$ ipython --no-banner

In [1]: import numpy as np

In [2]: np.set_printoptions(precision=3, suppress=True, linewidth=160, floatmode="fixed")

In [3]: feats = np.load("dump.npy")

In [4]: feats
Out[4]: 
array([[-2,  2],
       [ 0,  0]])

In [5]: theta = np.radians(36)

In [6]: R = np.eye(2)

In [7]: R[1, 1] = R[0, 0] = np.cos(theta)

In [8]: R[1, 0], R[0, 1] = -np.sin(theta), np.sin(theta)

In [9]: R
Out[9]: 
array([[ 0.809,  0.588],
       [-0.588,  0.809]])

In [10]: Y = feats @ R.T

In [11]: np.allclose(feats @ feats.T, Y @ Y.T)
Out[11]: True

In [12]: np.round(np.linalg.det(R), 3), round(float(np.trace(R)), 3)
Out[12]: (np.float64(1.0), 1.618)

In [13]: Y
Out[13]: 
array([[-0.442,  2.794],
       [ 0.000,  0.000]])

In [14]: left, sigma, Vt = np.linalg.svd(feats)

In [15]: V = Vt[:(sigma > 1e-8).sum()]

In [16]: rng = np.random.default_rng(2626)

In [17]: x0 = feats[1] + -2 * feats[0] + rng.integers(2) * np.eye(2)[0]

In [18]: x0
Out[18]: array([ 5.000, -4.000])

In [19]: np.round(np.linalg.norm(x0 - V.T @ V @ x0), 3)
Out[19]: np.float64(0.707)

In [20]: np.diag(V.T @ V)
Out[20]: array([0.500, 0.500])

In [21]: np.linalg.matrix_rank(np.vstack([feats, x0]))
Out[21]: np.int64(2)

In [22]: x0 = np.array([0, 0])

In [23]: h1 = np.maximum(feats @ x0, 0)

In [24]: np.maximum(feats @ x0, 0) - np.maximum(-feats @ x0, 0)
Out[24]: array([0, 0])

In [25]: np.maximum(feats @ (3 * x0), 0)
Out[25]: array([0, 0])

In [26]: feats * (h1 > 1e-9)[:, None]
Out[26]: 
array([[0, 0],
       [0, 0]])

In [27]: np.flatnonzero(h1 > 1e-9)
Out[27]: array([], dtype=int64)

In [28]: m1 = np.loadtxt("run7.csv", delimiter=",")

In [29]: m1
Out[29]: 
array([[ 6.000,  0.000, 15.000],
       [19.000,  0.000, 44.000],
       [ 0.000,  0.000, 25.000],
       [ 0.000, 29.000,  0.000],
       [24.000,  4.000,  1.000],
       [ 0.000,  0.000,  9.000],
       [ 0.000,  0.000,  8.000],
       [22.000,  0.000, 27.000],
       [ 0.000,  0.000, 19.000],
       [21.000,  0.000, 18.000],
       [14.000,  0.000, 43.000],
       [34.000,  0.000, 25.000],
       [ 0.000, 24.000,  0.000],
       [ 3.000, 39.000,  0.000],
       [ 0.000,  0.000, 25.000],
       [25.000,  0.000, 10.000],
       [ 0.000,  0.000, 13.000],
       [ 0.000,  0.000, 30.000],
       [ 0.000, 44.000,  0.000],
       [ 0.000,  4.000,  0.000],
       [ 0.000,  0.000, 26.000],
       [54.000, 29.000,  0.000]])

In [30]: # row 14 repeats row 2

In [31]: Y = np.c_[m1[:, :1] @ np.array([[2]]), np.array([1, -1, -3, 0, -2, 3, -2, 1, -3, -1, -2, -2, -3, -2, -3, 2, -2, -1, 3, 3, 1, 2])]

In [32]: Y
Out[32]: 
array([[ 12.000,   1.000],
       [ 38.000,  -1.000],
       [  0.000,  -3.000],
       [  0.000,   0.000],
       [ 48.000,  -2.000],
       [  0.000,   3.000],
       [  0.000,  -2.000],
       [ 44.000,   1.000],
       [  0.000,  -3.000],
       [ 42.000,  -1.000],
       [ 28.000,  -2.000],
       [ 68.000,  -2.000],
       [  0.000,  -3.000],
       [  6.000,  -2.000],
       [  0.000,  -3.000],
       [ 50.000,   2.000],
       [  0.000,  -2.000],
       [  0.000,  -1.000],
       [  0.000,   3.000],
       [  0.000,   3.000],
       [  0.000,   1.000],
       [108.000,   2.000]])

In [33]: np.round(np.linalg.norm(Y - m1 @ np.linalg.lstsq(m1, Y)[0], axis=0), 3) + 0
Out[33]: array([0.000, 9.122])

In [34]: np.linalg.matrix_rank(np.c_[m1, Y])
Out[34]: np.int64(4)

In [35]: np.linalg.norm(np.linalg.qr(m1)[0].T @ Y, axis=0) ** 2 / ((Y ** 2).sum(axis=0) + 1e-12)
Out[35]: array([1.000, 0.176])
